% python3 -q
>>> import numpy as np
>>> from numpy import linalg as LA
>>> np.set_printoptions(suppress=True, linewidth=100)
>>> feats = np.loadtxt("case2.csv", delimiter=",")
>>> feats.round(1)
array([[-0.8, -0.1, -0.6],
       [ 0.3, -0.9, -0.2],
       [-0.6, -0.3,  0.7]])
>>> M2 = LA.inv(feats)
>>> M2.round(1)
array([[-0.8,  0.3, -0.6],
       [-0.1, -0.9, -0.3],
       [-0.6, -0.2,  0.7]])
>>> r0 = np.array([0, 0, 3])
>>> M2 = feats + np.outer(r0, np.eye(3)[0])
>>> M2.round(1)
array([[-0.8, -0.1, -0.6],
       [ 0.3, -0.9, -0.2],
       [ 2.4, -0.3,  0.7]])
>>> np.round(LA.det(M2) / LA.det(feats), 1), round(float(1 + LA.solve(feats, r0)[0]), 1)
(np.float64(-0.7), -0.7)
>>> np.round(LA.pinv(feats), 1)
array([[-0.8,  0.3, -0.6],
       [-0.1, -0.9, -0.3],
       [-0.6, -0.2,  0.7]])
>>> np.round(LA.norm(feats, axis=0), 1)
array([1., 1., 1.])
>>> m1 = np.array([[4, 2, -2, -4], [2, 1, -1, -2], [-2, -1, 1, 2], [-4, -2, 2, 4]])
>>> # looks like rank 1
>>> np.kron(np.eye(2, dtype=int), m1)
array([[ 4,  2, -2, -4,  0,  0,  0,  0],
       [ 2,  1, -1, -2,  0,  0,  0,  0],
       [-2, -1,  1,  2,  0,  0,  0,  0],
       [-4, -2,  2,  4,  0,  0,  0,  0],
       [ 0,  0,  0,  0,  4,  2, -2, -4],
       [ 0,  0,  0,  0,  2,  1, -1, -2],
       [ 0,  0,  0,  0, -2, -1,  1,  2],
       [ 0,  0,  0,  0, -4, -2,  2,  4]])
>>> np.einsum("ii->", m1)
np.int64(10)
>>> W1 = np.array([[5, 3, 4, 5], [0, 4, 3, 4], [3, 2, 2, 0], [4, 5, 3, 5]])
>>> b = np.array([-1, -2, -1, -1])
>>> act = np.maximum(m1 @ W1 + b, 0)
>>> act
array([[0, 0, 5, 7],
       [0, 0, 2, 3],
       [0, 0, 0, 0],
       [1, 2, 0, 0]])
>>> (act > 0).astype(int)
array([[0, 0, 1, 1],
       [0, 0, 1, 1],
       [0, 0, 0, 0],
       [1, 1, 0, 0]])
>>> C = np.array([[3, 2], [-3, -5], [4, 5], [1, 4]])
>>> (act @ C).round(6).argmax(axis=1)
array([1, 1, 0, 0])
>>> act @ C
array([[27, 53],
       [11, 22],
       [ 0,  0],
       [-3, -8]])
>>> round(float(LA.norm(m1, 2) / LA.norm(m1)), 1)
1.0
>>> mat = np.load("dump.npy")
>>> mat
array([[25.1, 20. , 14.1, 11.8, 25.4],
       [26.1, 20.6, 16.4,  9.5, 25.1],
       [25.4, 18.5, 15.9, 10. , 23.7],
       [26.6, 18.9, 13.9,  9.1, 26.4],
       [24. , 20.6, 14.2, 10.3, 25.2],
       [25.3, 18.7, 12.4, 11.4, 25.5],
       [25.8, 17.6, 15.7,  8.9, 24. ],
       [25.5, 21.9, 14. ,  8.9, 25.4],
       [24.8, 20.7, 14.9, 11.1, 23.3],
       [25.5, 19.9, 14.4, 10.7, 23.2],
       [26.8, 20.6, 15. ,  9.1, 22.9],
       [25.6, 18.1, 14.7, 10.2, 25. ],
       [25.5, 19.6, 13.8,  8.8, 25.5],
       [25.2, 19.3, 15.7, 12.2, 26.1],
       [24.9, 17.6, 15.9, 11.2, 24.5],
       [24. , 21.2, 15.4, 10. , 26.2],
       [24.6, 21.3, 14.1, 10.3, 24.3],
       [24.1, 20.4, 15.9,  9.9, 26.1],
       [24.8, 19.3, 13.1,  7.9, 25.9]])
>>> proj = mat @ LA.solve(mat.T @ mat, mat.T)
>>> np.allclose(proj @ proj, proj)
True
>>> np.round(np.diag(proj), 1)
array([0.2, 0.2, 0.2, 0.3, 0.2, 0.5, 0.3, 0.3, 0.3, 0.2, 0.4, 0.1, 0.2, 0.3, 0.3, 0.3, 0.2, 0.3,
       0.3])
>>> np.round(np.trace(proj), 1)
np.float64(5.0)
>>> np.round(proj @ mat[:, 4], 1)
array([25.4, 25.1, 23.7, 26.4, 25.2, 25.5, 24. , 25.4, 23.3, 23.2, 22.9, 25. , 25.5, 26.1, 24.5,
       26.2, 24.3, 26.1, 25.9])
>>> LA.cond(mat) > 100
np.False_
>>> np.argsort(-LA.norm(mat, axis=0).round(6), kind="stable")[:3]
array([0, 4, 1])
